In [1]: import numpy as np

In [2]: np.set_printoptions(precision=3, suppress=True, linewidth=160)

In [3]: rnd = lambda a: np.round(a, 3) + 0

In [4]: M = np.load("a.npy")

In [5]: M
Out[5]: 
array([[0., 1., 1., 1.],
       [1., 0., 1., 1.],
       [1., 1., 0., 1.],
       [1., 1., 1., 0.]])

In [6]: vals, evecs = np.linalg.eigh(M)

In [7]: x0 = np.array([1, 1, -2, 1])

In [8]: x0 @ M @ x0
Out[8]: np.float64(-6.0)

In [9]: rnd(np.linalg.eigvalsh(M[1:, 1:]))
Out[9]: array([-1., -1.,  2.])

In [10]: data = np.array([[0, 0, 0, 0], [0, 3, 0, 3]])

In [11]: np.abs(np.diag(np.linalg.qr(data)[1])) > 1e-9
Out[11]: array([False,  True])

In [12]: np.unique(data.round(6), axis=0).shape
Out[12]: (2, 4)

In [13]: np.linalg.lstsq(data[:-1].T, data[-1])[2]
Out[13]: np.int32(0)

In [14]: U, sigma, vt = np.linalg.svd(data)

In [15]: rnd(sigma)
Out[15]: array([4.243, 0.   ])

In [16]: out = U[:, :1] @ np.diag(sigma[:1]) @ vt[:1]

In [17]: rnd(np.linalg.norm(data - out) / np.linalg.norm(data))
Out[17]: np.float64(0.0)

In [18]: np.linalg.matrix_rank(data, rtol=0.05)
Out[18]: np.int64(1)

In [19]: np.abs(data - out).max()
Out[19]: np.float64(0.0)

In [20]: out
Out[20]: 
array([[0., 0., 0., 0.],
       [0., 3., 0., 3.]])

In [21]: m1 = np.load("block10.npy")

In [22]: m1
Out[22]: 
array([[-0.3  ,  0.84 , -0.1  ],
       [ 0.7  , -2.052, -2.1  ],
       [ 0.   ,  0.027,  0.2  ],
       [-1.5  ,  4.638, -0.4  ],
       [ 0.   , -0.104, -0.2  ],
       [ 1.1  , -3.213,  0.9  ],
       [ 0.2  , -0.757,  0.   ],
       [-1.8  ,  5.504, -0.3  ],
       [-0.7  ,  2.229,  0.6  ],
       [-0.2  ,  0.566,  1.5  ],
       [ 0.3  , -0.991, -0.7  ],
       [ 0.5  , -1.699,  0.2  ],
       [-0.1  ,  0.24 , -0.3  ],
       [ 1.   , -2.832, -0.2  ],
       [ 0.8  , -2.401, -0.2  ],
       [ 0.1  , -0.458, -0.2  ],
       [-0.5  ,  1.475,  1.9  ],
       [ 0.6  , -1.643,  0.7  ],
       [ 0.4  , -1.19 ,  0.1  ],
       [-0.1  ,  0.5  , -0.4  ],
       [-1.5  ,  4.476,  1.4  ],
       [-0.1  ,  0.112,  1.   ],
       [ 0.3  , -0.98 , -1.   ],
       [-0.4  ,  1.244, -1.2  ]])

In [23]: out = np.c_[m1[:, :2] @ np.array([[-1, 1], [2, -1]]), np.array([3, 4, 2, -5, -5, -3, -1, -2, -5, -1, -1, 1, -3, 1, 0, -4, 3, -3, 0, 4, 0, -4, 4, -4])]

In [24]: rnd(out)
Out[24]: 
array([[ 1.98 , -1.14 ,  3.   ],
       [-4.804,  2.752,  4.   ],
       [ 0.054, -0.027,  2.   ],
       [10.776, -6.138, -5.   ],
       [-0.208,  0.104, -5.   ],
       [-7.526,  4.313, -3.   ],
       [-1.714,  0.957, -1.   ],
       [12.808, -7.304, -2.   ],
       [ 5.158, -2.929, -5.   ],
       [ 1.332, -0.766, -1.   ],
       [-2.282,  1.291, -1.   ],
       [-3.898,  2.199,  1.   ],
       [ 0.58 , -0.34 , -3.   ],
       [-6.664,  3.832,  1.   ],
       [-5.602,  3.201,  0.   ],
       [-1.016,  0.558, -4.   ],
       [ 3.45 , -1.975,  3.   ],
       [-3.886,  2.243, -3.   ],
       [-2.78 ,  1.59 ,  0.   ],
       [ 1.1  , -0.6  ,  4.   ],
       [10.452, -5.976,  0.   ],
       [ 0.324, -0.212, -4.   ],
       [-2.26 ,  1.28 ,  4.   ],
       [ 2.888, -1.644, -4.   ]])

In [25]: np.linalg.matrix_rank(out)
Out[25]: np.int64(3)

In [26]: rnd(np.linalg.lstsq(m1, out[:, 0])[0])
Out[26]: array([-1.,  2.,  0.])

In [27]: Z = m1[[23, 5]].astype(float)

In [28]: for _ in range(7):
    ...:     idx = np.linalg.norm(m1[:, None] - Z, axis=-1).argmin(axis=1)
    ...:     Z = np.array([m1[idx == j].mean(axis=0) for j in range(2)])
    ...: 

In [29]: idx
Out[29]: array([0, 1, 1, 0, 1, 1, 1, 0, 0, 0, 1, 1, 1, 1, 1, 1, 0, 1, 1, 1, 0, 1, 1, 0])

In [30]: rnd(Z)
Out[30]: 
array([[-0.862,  2.621,  0.425],
       [ 0.356, -1.09 , -0.138]])

In [31]: np.abs(Z[1] - Z[0]).argmax()
Out[31]: np.int64(1)

In [32]: A = np.array([[5, 6, 7], [8, 9, 10], [11, 12, 13]])

In [33]: rng = np.random.default_rng(9269)

In [34]: out = data + rng.integers(-2, 3, (2, 1)) @ rng.integers(-2, 3, (1, 4))

In [35]: out
Out[35]: 
array([[0, 0, 0, 0],
       [0, 3, 0, 3]])

In [36]: np.linalg.matrix_rank(out - data, tol=1e-8)
Out[36]: np.int64(0)

In [37]: rnd(np.linalg.svd(out - data, compute_uv=False))
Out[37]: array([0., 0.])

In [38]: np.allclose(A[:-1].T @ np.linalg.lstsq(A[:-1].T, A[-1])[0], A[-1])
Out[38]: True

In [39]: rnd(np.trace(np.linalg.pinv(A) @ A))
Out[39]: np.float64(2.0)

In [40]: U, sigma, vt = np.linalg.svd(A)

In [41]: rnd(sigma)
Out[41]: array([28.082,  0.641,  0.   ])

In [42]: np.argmax(sigma[:-1] / (sigma[1:] + 1e-6)) + 1
Out[42]: np.int64(2)

In [43]: out = U[:, :2] @ np.diag(sigma[:2]) @ vt[:2]

In [44]: np.linalg.matrix_rank(out)
Out[44]: np.int64(2)

In [45]: rnd(np.linalg.norm(A - out) / np.linalg.norm(A))
Out[45]: np.float64(0.0)

In [46]: np.linalg.matrix_rank(A, rtol=0.05)
Out[46]: np.int64(1)

In [47]: rnd(np.abs(A - out).max())
Out[47]: np.float64(0.0)

In [48]: r0 = np.array([-2, -1])

In [49]: np.cross(A[2, :3], A[0, :3])
Out[49]: array([  6, -12,   6])

In [50]: np.convolve(A[2], r0)
Out[50]: array([-22, -35, -38, -13])

In [51]: np.polyval(r0, A[2])
Out[51]: array([-23, -25, -27])

In [52]: np.array([np.convolve(row, r0, "same") for row in A])
Out[52]: 
array([[-10, -17, -20],
       [-16, -26, -29],
       [-22, -35, -38]])

In [53]: U, sigma, vt = np.linalg.svd(A)

In [54]: evecs = vt[:(sigma > 1e-8).sum()]

In [55]: x0 = A[1] + 3 * A[2] + rng.integers(2) * np.eye(3)[0]

In [56]: x0
Out[56]: array([42., 45., 49.])

In [57]: rnd(np.linalg.norm(x0 - evecs.T @ evecs @ x0))
Out[57]: np.float64(0.408)

In [58]: rnd(np.diag(evecs.T @ evecs))
Out[58]: array([0.833, 0.333, 0.833])

In [59]: rnd(evecs.T @ evecs)
Out[59]: 
array([[ 0.833,  0.333, -0.167],
       [ 0.333,  0.333,  0.333],
       [-0.167,  0.333,  0.833]])

In [60]: E = np.load("data.npy")

In [61]: E
Out[61]: 
array([[-2., -1.,  0.],
       [-1., -7., -1.],
       [ 0., -1., -8.]])

In [62]: vals, evecs = np.linalg.eig(E)

In [63]: rnd(np.prod(vals))
Out[63]: np.float64(-102.0)

In [64]: rnd(np.sort(np.linalg.eigvals(np.linalg.inv(E))))
Out[64]: array([-0.555, -0.153, -0.115])

In [65]: vals, evecs = np.linalg.eigh(E)

In [66]: x0 = np.array([5, 2, 2])

In [67]: rnd(evecs * np.abs(vals) @ evecs.T)
Out[67]: 
array([[2., 1., 0.],
       [1., 7., 1.],
       [0., 1., 8.]])

In [68]: evecs * np.maximum(vals, 0) @ evecs.T
Out[68]: 
array([[0., 0., 0.],
       [0., 0., 0.],
       [0., 0., 0.]])

In [69]: x0 @ E @ x0
Out[69]: np.float64(-138.0)

In [70]: rnd(np.linalg.eigvalsh(E[1:, 1:]))
Out[70]: array([-8.618, -6.382])

In [71]: rnd(x0 @ E @ x0 / (x0 @ x0)), rnd(vals[0]), rnd(vals[-1])
Out[71]: (np.float64(-4.182), np.float64(-8.662), np.float64(-1.801))

In [72]: np.all(np.linalg.eigvalsh(E) > 0)
Out[72]: np.False_

In [73]: [round(float(np.linalg.det(E[:i, :i])), 2) + 0 for i in range(1, 4)]
Out[73]: [-2.0, 13.0, -102.0]

In [74]: out = np.linalg.inv(E)

In [75]: rnd(np.linalg.det(E) * out)
Out[75]: 
array([[55., -8.,  1.],
       [-8., 16., -2.],
       [ 1., -2., 13.]])

In [76]: rnd(np.linalg.inv(out))
Out[76]: 
array([[-2., -1.,  0.],
       [-1., -7., -1.],
       [ 0., -1., -8.]])

In [77]: rnd(np.linalg.cond(E))
Out[77]: np.float64(4.808)

In [78]: rnd(np.linalg.det(E) * np.linalg.det(out))
Out[78]: np.float64(1.0)

In [79]: X = np.loadtxt("case2.csv", delimiter=",")

In [80]: X
Out[80]: 
array([[ 3.,  1., -3., -3.],
       [-3.,  3.,  1., -3.],
       [-3., -3.,  3.,  1.],
       [ 1., -3., -3.,  3.]])

In [81]: def softmax(z):
    ...:     e = np.exp(z - z.max(axis=-1, keepdims=True))
    ...:     return e / e.sum(axis=-1, keepdims=True)
    ...: 

In [82]: rnd(softmax(X[3]))
Out[82]: array([0.119, 0.002, 0.002, 0.877])

In [83]: softmax(X).sum(axis=1)
Out[83]: array([1., 1., 1., 1.])

In [84]: rnd(softmax(X[3] + 4))
Out[84]: array([0.119, 0.002, 0.002, 0.877])

In [85]: att = X @ X.T / np.sqrt(4)

In [86]: softmax(att).round(6).argmax(axis=1)
Out[86]: array([0, 1, 2, 3])

In [87]: rnd(softmax(att + np.triu(np.full(att.shape, -np.inf), 1)))
Out[87]: 
array([[1., 0., 0., 0.],
       [0., 1., 0., 0.],
       [0., 0., 1., 0.],
       [0., 0., 0., 1.]])

In [88]: rnd(softmax(att)[3] @ X)
Out[88]: array([ 1., -3., -3.,  3.])

In [89]: x0 = np.array([-2, 2, -1, -2])

In [90]: h1 = np.maximum(X @ x0, 0)

In [91]: rnd(np.tanh(X @ x0))
Out[91]: array([ 1.,  1., -1., -1.])

In [92]: X * (h1 > 1e-9)[:, None]
Out[92]: 
array([[ 3.,  1., -3., -3.],
       [-3.,  3.,  1., -3.],
       [-0., -0.,  0.,  0.],
       [ 0., -0., -0.,  0.]])

In [93]: np.maximum(X @ (3 * x0), 0)
Out[93]: array([15., 51.,  0.,  0.])

In [94]: np.maximum(X @ x0, 0) - np.maximum(-X @ x0, 0)
Out[94]: array([  5.,  17.,  -5., -11.])

In [95]: arr = np.array([[-1.3, -1.1, -0.6],
    ...:     [-0.5, -0.5, -0.4],
    ...:     [1.6, -0.8, 0.5],
    ...:     [-0.3, -0.7, -0.6],
    ...:     [-1.0, 1.0, -0.8],
    ...:     [0.5, -0.4, 0.8],
    ...:     [0.0, 0.9, 0.3],
    ...:     [0.6, 0.9, 1.2],
    ...:     [0.1, 0.3, 0.4],
    ...:     [0.7, 0.6, -1.1],
    ...:     [0.2, -0.4, -0.7],
    ...:     [-2.0, 1.8, -1.0]])

In [96]: arr[8] *= 20

In [97]: arr
Out[97]: 
array([[-1.3, -1.1, -0.6],
       [-0.5, -0.5, -0.4],
       [ 1.6, -0.8,  0.5],
       [-0.3, -0.7, -0.6],
       [-1. ,  1. , -0.8],
       [ 0.5, -0.4,  0.8],
       [ 0. ,  0.9,  0.3],
       [ 0.6,  0.9,  1.2],
       [ 2. ,  6. ,  8. ],
       [ 0.7,  0.6, -1.1],
       [ 0.2, -0.4, -0.7],
       [-2. ,  1.8, -1. ]])

In [98]: cen = m1 - m1.mean(axis=0)

In [99]: evecs = np.linalg.svd(cen)[2][:2]

In [100]: out = cen - cen @ evecs.T @ evecs

In [101]: rnd(np.diag(evecs.T @ evecs))
Out[101]: array([0.098, 0.902, 1.   ])

In [102]: rnd((cen @ evecs.T).std(axis=0))
Out[102]: array([2.356, 0.862])

In [103]: idx = m1[:, 1] > np.median(m1[:, 1])

In [104]: r0 = m1[idx].mean(axis=0) - m1[~idx].mean(axis=0)

In [105]: rnd((((m1 - m1.mean(axis=0)) @ r0 > 0) == idx).mean())
Out[105]: np.float64(0.958)

In [106]: T = np.stack([E, -1 * E, E[::-1]])

In [107]: rnd(np.linalg.det(T))
Out[107]: array([-102.,  102.,  102.])

In [108]: np.linalg.matrix_rank(T.reshape(3, -1))
Out[108]: np.int64(2)

In [109]: x0 = np.array([-1, 1, -1])

In [110]: target = arr @ x0

In [111]: rnd(np.linalg.solve(arr.T @ arr, arr.T @ target))
Out[111]: array([-1.,  1., -1.])

In [112]: rnd(np.linalg.pinv(arr) @ arr)
Out[112]: 
array([[1., 0., 0.],
       [0., 1., 0.],
       [0., 0., 1.]])

In [113]: target = target + 0.3 * rng.normal(size=12)

In [114]: rnd(target)
Out[114]: array([ 0.74 ,  0.413, -3.103, -0.099,  2.659, -2.083,  0.393, -0.83 , -3.998,  1.204,  0.267,  4.654])

In [115]: coef, *_ = np.linalg.lstsq(arr, target)

In [116]: coef.round()
Out[116]: array([-1.,  1., -1.])

In [117]: [round(float(np.linalg.norm(np.linalg.solve(arr.T @ arr + lam * np.eye(3), arr.T @ target))), 2) for lam in (0, 1, 10, 100)]
Out[117]: [1.75, 1.63, 1.07, 0.31]

In [118]: rnd(arr.T @ (target - arr @ coef))
Out[118]: array([0., 0., 0.])

In [119]: rnd(coef)
Out[119]: array([-0.927,  1.048, -1.057])

In [120]: cov = np.cov(arr, rowvar=False)

In [121]: rnd(np.linalg.eigvalsh(cov)[::-1])
Out[121]: array([9.563, 1.317, 0.34 ])

In [122]: rnd(np.polyfit(arr[:, 0], arr[:, 1], 1))
Out[122]: array([0.57 , 0.585])

In [123]: rnd(cov)
Out[123]: 
array([[1.337, 0.762, 1.885],
       [0.762, 3.699, 3.957],
       [1.885, 3.957, 6.184]])

In [124]: K = np.diag(np.array([0, -1, -1])) + -1 * np.eye(3, k=1) + -1 * np.eye(3, k=-1)

In [125]: K
Out[125]: 
array([[ 0., -1.,  0.],
       [-1., -1., -1.],
       [ 0., -1., -1.]])

In [126]: x0 = np.array([0, 0, 5])

In [127]: target = K @ x0

In [128]: coef, lr = np.zeros(3), 1 / np.linalg.norm(K, 2) ** 2

In [129]: for i in range(8):
     ...:     coef -= lr * K.T @ (K @ coef - target)
     ...:     if i % 2 == 0: print(i, round(np.linalg.norm(K @ coef - target), 3))
     ...: 
0 2.237
2 1.905
4 1.634
6 1.41

In [130]: rnd(np.linalg.cond(K))
Out[130]: np.float64(4.049)

In [131]: out = np.array([[3, 3], [2, 1]])

In [132]: Z = np.kron(out, X)

In [133]: Z
Out[133]: 
array([[ 9.,  3., -9., -9.,  9.,  3., -9., -9.],
       [-9.,  9.,  3., -9., -9.,  9.,  3., -9.],
       [-9., -9.,  9.,  3., -9., -9.,  9.,  3.],
       [ 3., -9., -9.,  9.,  3., -9., -9.,  9.],
       [ 6.,  2., -6., -6.,  3.,  1., -3., -3.],
       [-6.,  6.,  2., -6., -3.,  3.,  1., -3.],
       [-6., -6.,  6.,  2., -3., -3.,  3.,  1.],
       [ 2., -6., -6.,  6.,  1., -3., -3.,  3.]])

In [134]: np.linalg.matrix_rank(Z)
Out[134]: np.int64(8)
